$ python3 -q
>>> import numpy as np
>>> from numpy import linalg as LA
>>> np.set_printoptions(suppress=True, linewidth=160)
>>> M = np.load("layer6.npy")
>>> M
array([[ 4,  2, -2],
       [ 2,  1, -1],
       [-2, -1,  1]])
>>> U, sigma, Vt = LA.svd(M)
>>> vecs = Vt[:(sigma > 1e-8).sum()]
>>> rng = np.random.default_rng(8662)
>>> vec = M[0] + 5 * M[1] + rng.integers(2) * np.eye(3)[1]
>>> vec
array([14.,  7., -7.])
>>> round(LA.norm(vec - vecs.T @ vecs @ vec), 2)
np.float64(0.0)
>>> np.round(np.diag(vecs.T @ vecs), 2)
array([0.67, 0.17, 0.17])
>>> LA.matrix_rank(np.vstack([M, vec]))
np.int64(1)
>>> vec = np.array([-1, -2, -1])
>>> np.sign((M @ vec).round(6))
array([-1, -1,  1])
>>> np.einsum("ij,j->i", M, vec)
array([-6, -3,  3])
>>> M @ np.eye(3)[0]
array([ 4.,  2., -2.])
>>> M @ np.ones(3)
array([ 4.,  2., -2.])
>>> mat, _ = LA.qr(np.array([[1.1, 1.2, -1.2, -1.4],
...     [2.6, -0.3, 0.6, 0.9],
...     [0.9, -1.2, 0.4, 0.0],
...     [0.1, -0.2, -0.4, -1.2]]))
>>> mat.round(2)
array([[-0.37,  0.74, -0.48, -0.29],
       [-0.88, -0.08,  0.4 ,  0.26],
       [-0.3 , -0.66, -0.48, -0.49],
       [-0.03, -0.11, -0.61,  0.78]])
>>> # columns are unit length and at right angles
>>> np.round(LA.det(mat), 2)
np.float64(-1.0)
>>> np.round(np.trace(mat), 2)
np.float64(-0.15)
>>> np.round(np.abs(LA.eigvals(mat)).max(), 2)
np.float64(1.0)
>>> w1 = np.array([[1, -2, 0, -3, 0, 1],
...     [-1, -3, -3, -3, 1, 3],
...     [3, -2, 2, -2, 2, 2],
...     [-2, 3, 3, -2, -2, -1]])
>>> coef = np.array([1, 0, 1, 3, 1, 0])
>>> act = np.maximum(mat @ w1 + coef, 0)
>>> (act > 0).mean(axis=0)
array([0.5 , 0.75, 0.75, 1.  , 0.75, 0.25])
>>> (act > 0).astype(int)
array([[0, 0, 0, 1, 1, 1],
       [1, 1, 1, 1, 1, 0],
       [1, 1, 1, 1, 1, 0],
       [0, 1, 1, 1, 0, 0]])
>>> LA.matrix_rank(act)
np.int64(4)
>>> basis = np.array([[1, 0], [0, 2], [2, 1], [1, 2], [1, 1], [0, 2]])
>>> (act @ basis).round(6).argmax(axis=1)
array([1, 1, 1, 1])
>>> w1 @ basis
array([[-2, -8],
       [-9, -8],
       [ 7,  0],
       [ 0,  1]])
>>> np.round(act @ basis, 2)
array([[ 4.81, 10.58],
       [12.22, 17.06],
       [10.2 , 20.78],
       [ 8.01, 16.61]])
>>> vec = np.array([2, 3, 2, 0])
>>> rhs = mat @ vec
>>> coef, lr = np.zeros(4), 1 / LA.norm(mat, 2) ** 2
>>> for i in range(60):
...     coef -= lr * mat.T @ (mat @ coef - rhs)
...     if i % 10 == 0: print(i, round(LA.norm(mat @ coef - rhs), 2))
... 
0 0.0
10 0.0
20 0.0
30 0.0
40 0.0
50 0.0
>>> np.round(LA.cond(mat), 2)
np.float64(1.0)
>>> np.round(LA.eigvals(mat), 2)
array([-1.  +0.j, -0.07+1.j, -0.07-1.j,  1.  +0.j])
>>> round(LA.det(mat[::-1]), 2)
np.float64(-1.0)
>>> np.round(LA.pinv(mat), 2)
array([[-0.37, -0.88, -0.3 , -0.03],
       [ 0.74, -0.08, -0.66, -0.11],
       [-0.48,  0.4 , -0.48, -0.61],
       [-0.29,  0.26, -0.49,  0.78]])
>>> np.round(mat @ mat.T, 2) + 0
array([[1., 0., 0., 0.],
       [0., 1., 0., 0.],
       [0., 0., 1., 0.],
       [0., 0., 0., 1.]])
>>> np.round(mat.T @ mat, 2) + 0
array([[1., 0., 0., 0.],
       [0., 1., 0., 0.],
       [0., 0., 1., 0.],
       [0., 0., 0., 1.]])
>>> np.round(mat[:, 3] @ mat[:, 1], 2)
np.float64(0.0)
>>> Y = np.array([[1, -2], [1, 1]])
>>> basis = np.array([[4, 9], [4, -4]])
>>> data = np.kron(Y, basis)
>>> data
array([[  4,   9,  -8, -18],
       [  4,  -4,  -8,   8],
       [  4,   9,   4,   9],
       [  4,  -4,   4,  -4]])
>>> LA.norm(data, axis=1).argmax()
np.int64(0)
>>> np.round(LA.norm(data, "nuc"), 2)
np.float64(55.04)
>>> np.round(LA.norm(data[2], 1), 2), round(LA.norm(data[2], np.inf), 2)
(np.float64(26.0), np.float64(9.0))
>>> np.round(LA.norm(data[2] - data[1]), 2)
np.float64(17.72)
>>> Y = data / LA.norm(data, axis=1, keepdims=True)
>>> gram = Y @ Y.T
>>> np.argwhere(np.triu(np.abs(gram) > 0.95, 1))
array([], shape=(0, 2), dtype=int64)
>>> gram.round(2)
array([[ 1.  , -0.36, -0.32,  0.11],
       [-0.36,  1.  ,  0.11, -0.32],
       [-0.32,  0.11,  1.  , -0.36],
       [ 0.11, -0.32, -0.36,  1.  ]])
>>> gram[1].round(2)
array([-0.36,  1.  ,  0.11, -0.32])
>>> (gram - 2 * np.eye(4)).round(6).argmax(axis=1)
array([3, 2, 1, 0])
>>> (np.abs(gram) > 0.9).astype(int)
array([[1, 0, 0, 0],
       [0, 1, 0, 0],
       [0, 0, 1, 0],
       [0, 0, 0, 1]])
>>> arr = np.load("run4.npy")
>>> arr
array([[-2.85, -1.79, -4.94,  0.15, -0.62,  1.51],
       [ 2.33, -0.62,  0.42,  1.17, -2.31, -2.  ],
       [-2.8 ,  0.76, -4.05,  3.18, -1.91,  0.33],
       [ 1.6 , -1.19,  0.85,  1.15, -3.17,  0.14],
       [-2.64,  0.96, -4.35,  2.74,  0.98,  1.52],
       [-0.62,  3.2 ,  1.69, -0.63,  2.17,  2.07],
       [ 3.9 ,  1.09,  3.6 ,  1.45, -2.87, -1.53],
       [ 1.32, -2.93,  1.36,  1.9 , -3.18, -2.48],
       [ 1.15,  0.02,  2.05,  2.21, -3.2 , -1.58],
       [ 1.62,  0.01,  2.35,  0.21, -3.62, -2.25],
       [ 2.81,  0.13,  2.38,  1.19, -2.25, -1.54],
       [-1.29,  2.41,  2.92,  3.11,  2.67,  1.82],
       [ 0.8 ,  1.21,  4.89,  1.74, -0.17,  1.99],
       [ 2.85, -0.78,  2.49,  2.02, -2.48,  0.18],
       [ 0.97,  0.2 ,  1.33,  2.86, -3.18, -1.52],
       [ 0.49,  4.75,  2.31,  1.54,  0.64,  4.02],
       [ 0.04,  2.2 ,  1.85,  2.  ,  1.57,  5.11],
       [-3.48,  0.79, -3.09,  1.65,  0.63,  1.67],
       [-3.42, -1.48, -2.27,  3.34, -1.36,  1.04],
       [-0.04,  1.93,  1.81,  2.12,  1.87,  3.44],
       [ 1.39,  0.49,  1.45,  0.6 , -2.64, -1.48],
       [-1.65,  0.81, -3.09,  1.73, -0.83,  3.16],
       [-3.12, -1.83, -3.23,  0.97, -1.46, -0.41],
       [ 2.64,  1.51,  2.04,  2.72, -3.4 , -1.47],
       [ 0.94,  1.51,  4.83,  1.93,  0.82,  0.75],
       [ 2.84, -1.72,  2.75,  0.28, -4.09, -2.16],
       [ 0.3 , -0.05,  1.15,  0.21, -3.7 , -1.66]])
>>> Xc = (arr - arr.mean(axis=0)) / arr.std(axis=0)
>>> np.round(Xc.std(axis=0), 2)
array([1., 1., 1., 1., 1., 1.])
>>> coef = LA.lstsq(np.delete(Xc, 4, axis=1), Xc[:, 4])[0]
>>> coef.round(2)
array([-0.56,  0.21,  0.38, -0.04,  0.51])
>>> round(1 - np.var(Xc[:, 4] - np.delete(Xc, 4, axis=1) @ coef), 2)
np.float64(0.81)
>>> np.abs(coef).argmax()
np.int64(0)
>>> hat = arr @ LA.solve(arr.T @ arr, arr.T)
>>> LA.matrix_rank(np.eye(27) - hat)
np.int64(21)
>>> feats = np.load("w.npy")
>>> feats.round(2)
array([[ 0.89,  0.18, -0.18, -0.25, -0.25,  0.11, -0.04, -0.04],
       [ 0.18,  0.7 ,  0.3 ,  0.42,  0.42, -0.18,  0.06,  0.06],
       [-0.18,  0.3 ,  0.7 , -0.42, -0.42,  0.18, -0.06, -0.06],
       [-0.25,  0.42, -0.42,  0.42, -0.58,  0.25, -0.08, -0.08],
       [-0.25,  0.42, -0.42, -0.58,  0.42,  0.25, -0.08, -0.08],
       [ 0.11, -0.18,  0.18,  0.25,  0.25,  0.89,  0.04,  0.04],
       [-0.04,  0.06, -0.06, -0.08, -0.08,  0.04,  0.99, -0.01],
       [-0.04,  0.06, -0.06, -0.08, -0.08,  0.04, -0.01,  0.99]])
>>> np.round(np.poly(M), 2) + 0
array([ 1., -6.,  0.,  0.])
>>> np.kron(np.eye(2, dtype=int), M)
array([[ 4,  2, -2,  0,  0,  0],
       [ 2,  1, -1,  0,  0,  0],
       [-2, -1,  1,  0,  0,  0],
       [ 0,  0,  0,  4,  2, -2],
       [ 0,  0,  0,  2,  1, -1],
       [ 0,  0,  0, -2, -1,  1]])
>>> np.round(LA.det(M.T), 2)
np.float64(0.0)
>>> np.round(LA.det(M[::-1]), 2)
np.float64(0.0)
>>> U, sigma = LA.svd(feats)
Traceback (most recent call last):
  File "<python-input-76>", line 1, in <module>
    U, sigma = LA.svd(feats)
    ^^^^^^^^
ValueError: too many values to unpack (expected 2)
>>> U, sigma, Vt = LA.svd(feats, full_matrices=False)
>>> U.shape, sigma.shape, Vt.shape
((8, 8), (8,), (8, 8))
>>> np.round(np.cumsum(sigma ** 2) / np.sum(sigma ** 2), 2)
array([0.13, 0.25, 0.38, 0.5 , 0.63, 0.75, 0.88, 1.  ])
>>> round(float(np.sqrt((sigma ** 2).sum())), 2), np.round(LA.norm(feats), 2)
(2.83, np.float64(2.83))
